$ ipython --no-banner

In [1]: import numpy as np

In [2]: from numpy import linalg as LA

In [3]: np.set_printoptions(precision=3, suppress=True, linewidth=120, floatmode="fixed")

In [4]: def rd(a):
   ...:     return np.round(a, 3) + 0
   ...: 

In [5]: A = np.load("run11.npy")

In [6]: print(A)
[[ 1  0  2  0 -1 -1 -2 -2  2  2]
 [ 0  1  0  2  0 -1 -1 -2 -2  2]
 [ 2  0  1  0  2  0 -1 -1 -2 -2]
 [ 0  2  0  1  0  2  0 -1 -1 -2]
 [-1  0  2  0  1  0  2  0 -1 -1]
 [-1 -1  0  2  0  1  0  2  0 -1]
 [-2 -1 -1  0  2  0  1  0  2  0]
 [-2 -2 -1 -1  0  2  0  1  0  2]
 [ 2 -2 -2 -1 -1  0  2  0  1  0]
 [ 2  2 -2 -2 -1 -1  0  2  0  1]]

In [7]: np.all(LA.eigvalsh(A) > 0)
Out[7]: np.False_

In [8]: mat = np.load("out8.npy")

In [9]: print(mat)
[[ 3.000  7.000  3.000  3.000 -5.000]
 [ 8.000  5.000  3.000 -1.000  4.000]
 [ 6.000  4.000  8.000  2.000 -2.000]
 [ 0.000  0.000  0.000 -2.000  0.000]
 [ 0.000  0.000  0.000 -1.000  2.000]]

In [10]: r0, v = mat[2], mat[3]

In [11]: r0 @ r0
Out[11]: np.float64(124.0)

In [12]: r0 @ v
Out[12]: np.float64(-4.0)

In [13]: pr = (r0 @ v) / (r0 @ r0) * r0

In [14]: rd(pr)
Out[14]: array([-0.194, -0.129, -0.258, -0.065,  0.065])

In [15]: np.outer(r0, v)
Out[15]: 
array([[  0.000,   0.000,   0.000, -12.000,   0.000],
       [  0.000,   0.000,   0.000,  -8.000,   0.000],
       [  0.000,   0.000,   0.000, -16.000,   0.000],
       [  0.000,   0.000,   0.000,  -4.000,   0.000],
       [ -0.000,  -0.000,  -0.000,   4.000,  -0.000]])

In [16]: print(LA.matrix_rank(np.outer(r0, v)))
1

In [17]: rd(LA.norm(r0 + v) ** 2 + LA.norm(r0 - v) ** 2)
Out[17]: np.float64(256.0)

In [18]: O, evecs = LA.qr(mat[:, :4])[0], LA.qr(mat[:, 4:])[0]

In [19]: sigma = LA.svd(O.T @ evecs, compute_uv=False)

In [20]: rd(sigma)
Out[20]: array([0.967])

In [21]: rd(LA.norm(O @ O.T - evecs @ evecs.T, 2))
Out[21]: np.float64(1.0)

In [22]: arr = np.loadtxt("x.csv", delimiter=",")

In [23]: arr
Out[23]: 
array([[ 0.037,  0.067,  0.974, -0.007],
       [-0.008, -0.021,  0.841, -0.068],
       [ 0.027,  0.059,  0.979,  0.047],
       [-0.018, -0.057,  0.946, -0.054],
       [ 0.001, -0.003,  0.959,  0.039],
       [-0.023,  0.133,  1.047, -0.094],
       [ 0.063, -0.014,  1.003, -0.057],
       [ 0.008, -0.031,  1.006,  0.062],
       [ 0.082,  0.014,  0.994,  0.042],
       [-0.044,  0.031,  1.024,  0.081],
       [ 0.024, -0.063,  0.897, -0.031],
       [ 0.058, -0.030,  1.017,  0.031],
       [ 0.005, -0.024,  1.082,  0.099],
       [ 2.040,  1.052, -0.051,  0.962],
       [ 2.014,  1.028,  0.084,  1.018],
       [ 2.047,  1.010,  0.018,  0.966],
       [ 1.952,  1.034, -0.033,  1.000],
       [ 1.922,  1.054, -0.148,  1.010],
       [ 2.001,  1.047, -0.068,  1.053],
       [ 1.994,  1.001,  0.007,  1.060],
       [ 1.981,  1.092, -0.125,  0.924],
       [ 1.999,  1.048, -0.081,  1.000],
       [ 2.038,  1.063, -0.072,  0.991],
       [ 2.021,  1.078,  0.003,  0.948],
       [ 2.019,  0.948, -0.018,  0.900],
       [ 2.015,  0.996, -0.014,  0.938]])

In [24]: basis = arr[[6, 7]].astype(float)

In [25]: for _ in range(3):
    ...:     idx = LA.norm(arr[:, None] - basis, axis=-1).argmin(axis=1)
    ...:     basis = np.array([arr[idx == j].mean(axis=0) for j in range(2)])
    ...: 

In [26]: idx
Out[26]: array([1, 1, 1, 1, 1, 1, 1, 1, 1, 1, 1, 1, 1, 0, 0, 0, 0, 0, 0, 0, 0, 0, 0, 0, 0, 0])

In [27]: np.abs(basis[1] - basis[0]).argmax()
Out[27]: np.int64(0)

In [28]: K = np.load("layer10.npy")

In [29]: rd(K)
Out[29]: 
array([[ 1.000,  0.000,  0.000,  0.000,  0.000],
       [ 0.000,  1.000,  0.000,  0.000,  0.000],
       [ 0.000,  0.000,  1.000,  0.000,  0.000],
       [ 0.000,  0.000,  0.000,  0.707, -0.707],
       [ 0.000,  0.000,  0.000,  0.707,  0.707]])

In [30]: rd(LA.norm(K, axis=0))
Out[30]: array([1.000, 1.000, 1.000, 1.000, 1.000])

In [31]: rd(LA.svd(K, compute_uv=False))
Out[31]: array([1.000, 1.000, 1.000, 1.000, 1.000])

In [32]: rd(LA.pinv(K))
Out[32]: 
array([[ 1.000,  0.000,  0.000,  0.000,  0.000],
       [ 0.000,  1.000,  0.000,  0.000,  0.000],
       [ 0.000,  0.000,  1.000,  0.000,  0.000],
       [ 0.000,  0.000,  0.000,  0.707,  0.707],
       [ 0.000,  0.000,  0.000, -0.707,  0.707]])

In [33]: rng = np.random.default_rng(57)

In [34]: idx = rng.permutation(5)

In [35]: Y = K[:, idx] * rng.choice([-1, 1], 5)

In [36]: rd(Y)
Out[36]: 
array([[ 0.000,  0.000, -1.000,  0.000,  0.000],
       [-1.000,  0.000,  0.000,  0.000,  0.000],
       [ 0.000,  1.000,  0.000,  0.000,  0.000],
       [ 0.000,  0.000,  0.000,  0.707, -0.707],
       [ 0.000,  0.000,  0.000, -0.707, -0.707]])

In [37]: Uu, _, Vt = LA.svd(K.T @ Y)

In [38]: rd(LA.lstsq(K, Y)[0])
Out[38]: 
array([[ 0.000,  0.000, -1.000,  0.000,  0.000],
       [-1.000,  0.000,  0.000,  0.000,  0.000],
       [ 0.000,  1.000,  0.000,  0.000,  0.000],
       [ 0.000,  0.000,  0.000,  0.000, -1.000],
       [ 0.000,  0.000,  0.000, -1.000,  0.000]])

In [39]: np.flatnonzero(LA.matrix_power((K != 0) + (K.T != 0) + np.eye(5), 5)[1])
Out[39]: array([1])

In [40]: (LA.matrix_power((K != 0) + (K.T != 0) + np.eye(5), 5) > 0).astype(int)
Out[40]: 
array([[1, 0, 0, 0, 0],
       [0, 1, 0, 0, 0],
       [0, 0, 1, 0, 0],
       [0, 0, 0, 1, 1],
       [0, 0, 0, 1, 1]])

In [41]: Y = K / LA.norm(K, axis=1, keepdims=True)

In [42]: C2 = Y @ Y.T

In [43]: np.argwhere(np.triu(np.abs(C2) > 0.95, 1))
Out[43]: array([], shape=(0, 2), dtype=int64)

In [44]: rd(LA.norm(Y, axis=1))
Out[44]: array([1.000, 1.000, 1.000, 1.000, 1.000])

In [45]: rd(C2[3])
Out[45]: array([0.000, 0.000, 0.000, 1.000, 0.000])

In [46]: rd(C2)
Out[46]: 
array([[1.000, 0.000, 0.000, 0.000, 0.000],
       [0.000, 1.000, 0.000, 0.000, 0.000],
       [0.000, 0.000, 1.000, 0.000, 0.000],
       [0.000, 0.000, 0.000, 1.000, 0.000],
       [0.000, 0.000, 0.000, 0.000, 1.000]])

In [47]: print((C2 - 2 * np.eye(5)).round(6).argmax(axis=1))
[1 0 0 0 0]
